$ python -q
>>> import numpy as np
>>> from numpy import linalg as LA
>>> np.set_printoptions(precision=1, suppress=True, linewidth=160, legacy="1.25")
>>> rnd = lambda a: np.round(a, 1) + 0
>>> feats = np.load("mat.npy")
>>> print(feats)
[[ 3  3  2 -3  3  1  0 -1 -3]
 [ 1  2  3  2  1  2  0 -1  3]
 [-3 -3  0  2 -3  2  0 -2  0]
 [ 1  2 -1  3 -2 -2  2  3  0]
 [ 3 -3 -2 -3 -2  2 -1  2 -3]
 [-2 -1 -1  2 -1 -3 -2  1 -1]
 [ 1  2  2 -2  0  0  2 -2 -1]
 [ 3  0 -1 -3  2 -2  3 -1  3]
 [ 3  3 -2  3 -3 -3  3  1 -2]]
>>> u = np.array([5, 5, 0, 3, 0, 5, 3, 2, 5])
>>> A2 = feats + np.outer(u, np.eye(9)[6])
>>> print(LA.matrix_rank(LA.inv(A2) - LA.inv(feats), tol=1e-8))
1
>>> A2
array([[ 3.,  3.,  2., -3.,  3.,  1.,  5., -1., -3.],
       [ 1.,  2.,  3.,  2.,  1.,  2.,  5., -1.,  3.],
       [-3., -3.,  0.,  2., -3.,  2.,  0., -2.,  0.],
       [ 1.,  2., -1.,  3., -2., -2.,  5.,  3.,  0.],
       [ 3., -3., -2., -3., -2.,  2., -1.,  2., -3.],
       [-2., -1., -1.,  2., -1., -3.,  3.,  1., -1.],
       [ 1.,  2.,  2., -2.,  0.,  0.,  5., -2., -1.],
       [ 3.,  0., -1., -3.,  2., -2.,  5., -1.,  3.],
       [ 3.,  3., -2.,  3., -3., -3.,  8.,  1., -2.]])
>>> rnd(LA.det(A2) / LA.det(feats)), rnd(1 + LA.solve(feats, u)[6])
(2.7, 2.7)
>>> W1 = np.array([[1, 1, 1, 0, 0, 2],
...     [0, 0, 0, 2, 1, 1],
...     [2, 0, 2, 0, 0, 0],
...     [0, 2, 1, 2, 0, 0],
...     [2, 0, 2, 1, 1, 1],
...     [1, 1, 1, 0, 1, 1],
...     [2, 2, 2, 0, 2, 0],
...     [0, 0, 0, 0, 1, 2],
...     [2, 0, 0, 2, 2, 0]])
>>> coef = np.array([2, -2, 0, -1, -2, 1])
>>> act = np.maximum(A2 @ W1 + coef, 0)
>>> act
array([[20.,  6., 21.,  0.,  8., 12.],
       [29., 15., 23., 14., 18.,  6.],
       [ 0.,  1.,  0.,  0.,  0.,  0.],
       [ 5., 13.,  6.,  7.,  9.,  7.],
       [ 0.,  0.,  0.,  0.,  0.,  8.],
       [ 0.,  3.,  0.,  0.,  0.,  0.],
       [15.,  5., 13.,  0.,  6.,  1.],
       [21.,  3., 10.,  1., 13.,  5.],
       [ 4., 20.,  9.,  4.,  8.,  6.]])
>>> rnd((act > 0).mean(axis=0))
array([0.7, 0.9, 0.7, 0.4, 0.7, 0.8])
>>> basis = np.array([[0, 0, 0], [2, 2, 0], [0, 1, 2], [1, 0, 2], [1, 0, 1], [2, 2, 0]])
>>> (act @ basis).round(6).argmax(axis=1)
array([1, 2, 0, 0, 0, 0, 2, 2, 0])
>>> act @ basis
array([[44., 57., 50.],
       [74., 65., 92.],
       [ 2.,  2.,  0.],
       [56., 46., 35.],
       [16., 16.,  0.],
       [ 6.,  6.,  0.],
       [18., 25., 32.],
       [30., 26., 35.],
       [64., 61., 34.]])
>>> A = np.loadtxt("w.csv", delimiter=",")
>>> A
array([[ -4.6,  -3. ,  -3. ,  -3. ,  -2.4],
       [  5.7,  -3.9,  -2.1,   5.3,   1.6],
       [ -2.2,  -4.9,   3.6,   2. ,   3.4],
       [  2.7,  -2.3,   3.7,  -2.5,   0.3],
       [ -9.4,  -3.3,  -3.9,  -1.5,   0.9],
       [ -2.1,   5.2,   0.7,   1.3,  -5.7],
       [ -2.9,  -9. ,   3.2,  -3.2,  -1.8],
       [ -5. ,  -0.8,  -1.5,  -5.1,  -4.4],
       [ -3.9,   0.1,  -4.8,  -0.1,  -1.5],
       [  0.2,  -2. ,  -4.7,  -0.5,  -2.3],
       [ -3.6,  -2.6,   6.7,   0.5,  -5.5],
       [ -6.1,  -4.1,   6.1,   1.6,   2.2],
       [ -0.1,   6.7, -13.5,   0.9,  -6.8],
       [  0.7,   4.6,   0.4,   4.2,  -4.2],
       [  0.9,   1.8,  -1. ,   1.7,  -2.3],
       [  1.2,  -2.2,   7.2,   1.3,  -0.7],
       [  0.9,   5.9,  -0.2,   8.1,   1.1],
       [  2. ,  -0.5,   7.3,  -2.9,   9.8],
       [  4. ,   1.5,   5.1,   4.4,   0.1],
       [  0.2,  -6.3,   4.3,  -6.4,   4.8],
       [ -0.6,  -1.2,   6. ,   5.8,   1.8],
       [ -7. ,  -1.9,   2. ,   0.8,  -0.1]])
>>> proj = A @ LA.solve(A.T @ A, A.T)
>>> LA.matrix_rank(np.eye(22) - proj)
17
>>> rnd(np.trace(proj))
5.0
>>> rnd(np.diag(proj))
array([0.1, 0.5, 0.2, 0.1, 0.4, 0.2, 0.3, 0.2, 0.1, 0.1, 0.3, 0.2, 0.3, 0.1, 0. , 0.1, 0.3, 0.4, 0.1, 0.2, 0.2, 0.2])
>>> rnd(proj @ A[:, 3])
array([-3. ,  5.3,  2. , -2.5, -1.5,  1.3, -3.2, -5.1, -0.1, -0.5,  0.5,  1.6,  0.9,  4.2,  1.7,  1.3,  8.1, -2.9,  4.4, -6.4,  5.8,  0.8])
